% ipython --no-banner

In [1]: import numpy as np

In [2]: from numpy import linalg as LA

In [3]: np.set_printoptions(precision=4, suppress=True, linewidth=200)

In [4]: M = np.load("block17.npy")

In [5]: M
Out[5]: 
array([[-2.,  0.,  0.,  0.],
       [ 0., -2.,  0.,  0.],
       [ 0.,  0., -2., -3.],
       [ 0.,  0., -3., -2.]])

In [6]: O = M.astype(float).copy()

In [7]: for j in range(4):
   ...:     O[:, j] -= O[:, :j] @ (O[:, :j].T @ O[:, j])
   ...:     O[:, j] /= LA.norm(O[:, j])
   ...: 

In [8]: O
Out[8]: 
array([[-1.    ,  0.    ,  0.    ,  0.    ],
       [ 0.    , -1.    ,  0.    ,  0.    ],
       [ 0.    ,  0.    , -0.5547, -0.8321],
       [ 0.    ,  0.    , -0.8321,  0.5547]])

In [9]: np.round(O.T @ M, 4) + 0
Out[9]: 
array([[2.    , 0.    , 0.    , 0.    ],
       [0.    , 2.    , 0.    , 0.    ],
       [0.    , 0.    , 3.6056, 3.3282],
       [0.    , 0.    , 0.    , 1.3868]])

In [10]: np.round(O.T @ O, 4) + 0
Out[10]: 
array([[1., 0., 0., 0.],
       [0., 1., 0., 0.],
       [0., 0., 1., 0.],
       [0., 0., 0., 1.]])

In [11]: arr = np.load("data.npy")

In [12]: arr
Out[12]: 
array([[ 0.    , -3.0644, -0.6272,  3.9008],
       [ 3.9806, -2.3738,  0.6479, -1.7607],
       [ 0.7961,  0.3679, -4.8972, -0.4984],
       [ 2.9191,  3.1367,  0.4521,  2.5369]])

In [13]: def softmax(z):
    ...:     e = np.exp(z - z.max(axis=-1, keepdims=True))
    ...:     return e / e.sum(axis=-1, keepdims=True)
    ...: 

In [14]: np.round(softmax(10 * arr[0]), 4) + 0
Out[14]: array([0., 0., 0., 1.])

In [15]: softmax(arr).sum(axis=1)
Out[15]: array([1., 1., 1., 1.])

In [16]: scores = arr @ arr.T / np.sqrt(4)

In [17]: softmax(scores).round(6).argmax(axis=1)
Out[17]: array([0, 1, 2, 3])

In [18]: np.round(softmax(scores + np.triu(np.full(scores.shape, -np.inf), 1)), 4) + 0
Out[18]: 
array([[1., 0., 0., 0.],
       [0., 1., 0., 0.],
       [0., 0., 1., 0.],
       [0., 0., 0., 1.]])

In [19]: ev, evecs = LA.eigh(M)

In [20]: LA.svd(M, compute_uv=False)
Out[20]: array([5., 2., 2., 1.])

In [21]: LA.eigvalsh(M + -3 * np.eye(4))
Out[21]: array([-8., -5., -5., -2.])

In [22]: print(np.round(evecs.T @ evecs, 4) + 0)
[[1. 0. 0. 0.]
 [0. 1. 0. 0.]
 [0. 0. 1. 0.]
 [0. 0. 0. 1.]]

In [23]: np.abs(evecs[:, -1])
Out[23]: array([0.    , 0.    , 0.7071, 0.7071])

In [24]: LA.eigvalsh(M @ M)
Out[24]: array([ 1.,  4.,  4., 25.])

In [25]: np.unique(ev.round(6) + 0, return_counts=True)[1]
Out[25]: array([1, 2, 1])

In [26]: ev
Out[26]: array([-5., -2., -2.,  1.])
